% python3 -q
>>> import numpy as np
>>> np.set_printoptions(precision=3, suppress=True, linewidth=120)
>>> Q, _ = np.linalg.qr(np.array([[0.2, 0.5, -1.3, 0.6, -0.7, -0.2, -1.6, -1.5],
...     [0.1, -0.1, 0.6, 0.5, -0.1, -1.7, 0.7, 2.6],
...     [-0.9, 0.7, 0.6, -0.6, -0.6, 2.3, 0.7, 0.9],
...     [0.5, 0.2, -1.1, 0.7, 1.6, -0.8, -2.6, 0.9],
...     [0.0, 0.8, 1.3, 1.1, 0.2, 0.2, -2.9, 1.9],
...     [0.1, -2.0, 0.2, -0.6, -1.2, -0.9, 0.8, 0.6],
...     [-0.3, -0.8, 0.2, -0.1, 0.6, 0.2, 0.2, 0.3],
...     [0.1, 0.2, 1.2, 1.3, -0.8, 1.0, -0.9, 0.8]]))
>>> vals = np.array([-3, 3, -2, 1, -3, -1, -2, 0])
>>> feats = Q @ np.diag(vals) @ Q.T
>>> print(feats)
[[-1.012  0.2    0.378  0.57   0.781 -1.059  1.042  0.561]
 [ 0.2   -1.065  0.394  0.254 -0.035  0.27   0.063 -0.141]
 [ 0.378  0.394 -1.966  1.227  0.146 -0.344 -0.612  0.529]
 [ 0.57   0.254  1.227 -1.445  0.026 -0.105 -0.39   0.812]
 [ 0.781 -0.035  0.146  0.026 -1.323 -1.353 -0.251  0.255]
 [-1.059  0.27  -0.344 -0.105 -1.353  1.296  1.59  -0.244]
 [ 1.042  0.063 -0.612 -0.39  -0.251  1.59  -0.357  0.635]
 [ 0.561 -0.141  0.529  0.812  0.255 -0.244  0.635 -1.128]]
>>> Uu, s, Vt = np.linalg.svd(feats)
>>> print(np.argmax(s[:-1] / (s[1:] + 1e-6)) + 1)
7
>>> out = Uu[:, :7] @ np.diag(s[:7]) @ Vt[:7]
>>> print(round(float(np.linalg.norm(feats - out, 2)), 3), round(s[7], 3))
0.0 0.0
>>> print(out)
[[-1.012  0.2    0.378  0.57   0.781 -1.059  1.042  0.561]
 [ 0.2   -1.065  0.394  0.254 -0.035  0.27   0.063 -0.141]
 [ 0.378  0.394 -1.966  1.227  0.146 -0.344 -0.612  0.529]
 [ 0.57   0.254  1.227 -1.445  0.026 -0.105 -0.39   0.812]
 [ 0.781 -0.035  0.146  0.026 -1.323 -1.353 -0.251  0.255]
 [-1.059  0.27  -0.344 -0.105 -1.353  1.296  1.59  -0.244]
 [ 1.042  0.063 -0.612 -0.39  -0.251  1.59  -0.357  0.635]
 [ 0.561 -0.141  0.529  0.812  0.255 -0.244  0.635 -1.128]]
>>> print(np.linalg.matrix_rank(feats, rtol=0.05))
7
>>> print(np.round(np.abs(feats - out).max(), 3))
0.0
>>> out = feats / np.linalg.norm(feats, axis=1, keepdims=True)
>>> G = out @ out.T
>>> print((G - 2 * np.eye(8)).round(6).argmax(axis=1))
[7 7 6 4 3 6 2 1]
>>> print(G[1])
[-0.17   1.    -0.328 -0.078 -0.044 -0.039  0.048  0.374]
>>> print((np.abs(G) > 0.9).astype(int))
[[1 0 0 0 0 0 0 0]
 [0 1 0 0 0 0 0 0]
 [0 0 1 0 0 0 0 0]
 [0 0 0 1 0 0 0 0]
 [0 0 0 0 1 0 0 0]
 [0 0 0 0 0 1 0 0]
 [0 0 0 0 0 0 1 0]
 [0 0 0 0 0 0 0 1]]
>>> print(np.linalg.norm(out, axis=1))
[1. 1. 1. 1. 1. 1. 1. 1.]
>>> print(np.argwhere(np.triu(np.abs(G) > 0.95, 1)))
[]
>>> vals, V = np.linalg.eigh(feats)
>>> print(np.round(np.linalg.svd(feats, compute_uv=False), 3) + 0)
[3. 3. 3. 2. 2. 1. 1. 0.]
>>> print(round(vals.sum(), 3), np.round(np.trace(feats), 3))
-7.0 -7.0
>>> print(np.abs(V[:, -1]))
[0.23  0.028 0.171 0.145 0.327 0.804 0.365 0.094]
>>> mat = np.load("sample1.npy")
>>> print(mat)
[[5. 1. 1. 1.]
 [1. 5. 1. 1.]
 [1. 1. 5. 1.]
 [1. 1. 1. 5.]]
>>> def softmax(z):
...     e = np.exp(z - z.max(axis=-1, keepdims=True))
...     return e / e.sum(axis=-1, keepdims=True)
... 
>>> print(softmax(mat[1]))
[0.017 0.948 0.017 0.017]
>>> scores = mat @ mat.T / np.sqrt(4)
>>> print(softmax(scores).round(6).argmax(axis=1))
[0 1 2 3]
>>> X = np.load("run19.npy")
>>> print(X)
[[ 0.067  0.067 -0.067 -0.2   -0.067 -0.067  0.067]
 [ 0.067  0.067 -0.067 -0.2   -0.067 -0.067  0.067]
 [-0.067 -0.067  0.067  0.2    0.067  0.067 -0.067]
 [-0.2   -0.2    0.2    0.6    0.2    0.2   -0.2  ]
 [-0.067 -0.067  0.067  0.2    0.067  0.067 -0.067]
 [-0.067 -0.067  0.067  0.2    0.067  0.067 -0.067]
 [ 0.067  0.067 -0.067 -0.2   -0.067 -0.067  0.067]]
>>> Uu, s, Vt = np.linalg.svd(X)
>>> print(s.round(3) + 0)
[1. 0. 0. 0. 0. 0. 0.]
>>> print(np.argmax(s[:-1] / (s[1:] + 1e-6)) + 1)
1
>>> out = Uu[:, :1] @ np.diag(s[:1]) @ Vt[:1]
>>> print(np.linalg.matrix_rank(out))
1
>>> print(np.linalg.matrix_rank(X, rtol=0.05))
1
>>> print(out)
[[ 0.067  0.067 -0.067 -0.2   -0.067 -0.067  0.067]
 [ 0.067  0.067 -0.067 -0.2   -0.067 -0.067  0.067]
 [-0.067 -0.067  0.067  0.2    0.067  0.067 -0.067]
 [-0.2   -0.2    0.2    0.6    0.2    0.2   -0.2  ]
 [-0.067 -0.067  0.067  0.2    0.067  0.067 -0.067]
 [-0.067 -0.067  0.067  0.2    0.067  0.067 -0.067]
 [ 0.067  0.067 -0.067 -0.2   -0.067 -0.067  0.067]]
>>> r = np.linalg.matrix_rank(out)
>>> print(r)
1
>>> N = np.linalg.svd(out)[2][r:].T
>>> print(N @ N.T)
[[ 0.933 -0.067  0.067  0.2    0.067  0.067 -0.067]
 [-0.067  0.933  0.067  0.2    0.067  0.067 -0.067]
 [ 0.067  0.067  0.933 -0.2   -0.067 -0.067  0.067]
 [ 0.2    0.2   -0.2    0.4   -0.2   -0.2    0.2  ]
 [ 0.067  0.067 -0.067 -0.2    0.933 -0.067  0.067]
 [ 0.067  0.067 -0.067 -0.2   -0.067  0.933  0.067]
 [-0.067 -0.067  0.067  0.2    0.067  0.067  0.933]]
>>> print(np.allclose(out @ N, 0))
True
>>> W1 = np.array([[4, 5, 3, 2, 2],
...     [2, 2, 5, 1, 2],
...     [4, 5, 4, 0, 5],
...     [4, 2, 5, 1, 4],
...     [5, 5, 0, 3, 5],
...     [2, 1, 2, 3, 5],
...     [4, 4, 4, 2, 1]])
>>> coef = np.array([0, 2, 2, 0, 1])
>>> H = np.maximum(X @ W1 + coef, 0)
>>> print(H)
[[0.    1.6   1.4   0.    0.   ]
 [0.    1.6   1.4   0.    0.   ]
 [0.867 2.4   2.6   0.267 2.467]
 [2.6   3.2   3.8   0.8   5.4  ]
 [0.867 2.4   2.6   0.267 2.467]
 [0.867 2.4   2.6   0.267 2.467]
 [0.    1.6   1.4   0.    0.   ]]
>>> W2 = np.array([[3, 0], [2, 0], [2, 0], [3, 2], [0, 1]])
>>> print(W1 @ W2)
[[34  6]
 [23  4]
 [30  5]
 [29  6]
 [34 11]
 [21 11]
 [34  5]]
>>> print((H @ W2).round(6).argmax(axis=1))
[0 0 0 0 0 0 0]
>>> x0 = np.array([0, 5, 1, 5, 4, 4, 5])
>>> print(X @ X @ x0)
[-0.933 -0.933  0.933  2.8    0.933  0.933 -0.933]
>>> print(np.eye(7) - X)
[[ 0.933 -0.067  0.067  0.2    0.067  0.067 -0.067]
 [-0.067  0.933  0.067  0.2    0.067  0.067 -0.067]
 [ 0.067  0.067  0.933 -0.2   -0.067 -0.067  0.067]
 [ 0.2    0.2   -0.2    0.4   -0.2   -0.2    0.2  ]
 [ 0.067  0.067 -0.067 -0.2    0.933 -0.067  0.067]
 [ 0.067  0.067 -0.067 -0.2   -0.067  0.933  0.067]
 [-0.067 -0.067  0.067  0.2    0.067  0.067  0.933]]
>>> print(X @ x0)
[-0.933 -0.933  0.933  2.8    0.933  0.933 -0.933]
>>> vals, V = np.linalg.eigvalsh(X)
Traceback (most recent call last):
  File "<python-input-55>", line 1, in <module>
    vals, V = np.linalg.eigvalsh(X)
    ^^^^^^^
ValueError: too many values to unpack (expected 2)
>>> vals, V = np.linalg.eigh(X)
>>> print(vals.round(3) + 0)
[0. 0. 0. 0. 0. 0. 1.]
>>> print(np.linalg.eigvalsh(X + 4 * np.eye(7)))
[4. 4. 4. 4. 4. 4. 5.]
>>> print(np.round(V.T @ X @ V, 3) + 0)
[[0. 0. 0. 0. 0. 0. 0.]
 [0. 0. 0. 0. 0. 0. 0.]
 [0. 0. 0. 0. 0. 0. 0.]
 [0. 0. 0. 0. 0. 0. 0.]
 [0. 0. 0. 0. 0. 0. 0.]
 [0. 0. 0. 0. 0. 0. 0.]
 [0. 0. 0. 0. 0. 0. 1.]]
>>> print(np.unique(vals.round(6) + 0, return_counts=True)[1])
[6 1]
>>> print(np.round(np.linalg.svd(X, compute_uv=False), 3) + 0)
[1. 0. 0. 0. 0. 0. 0.]
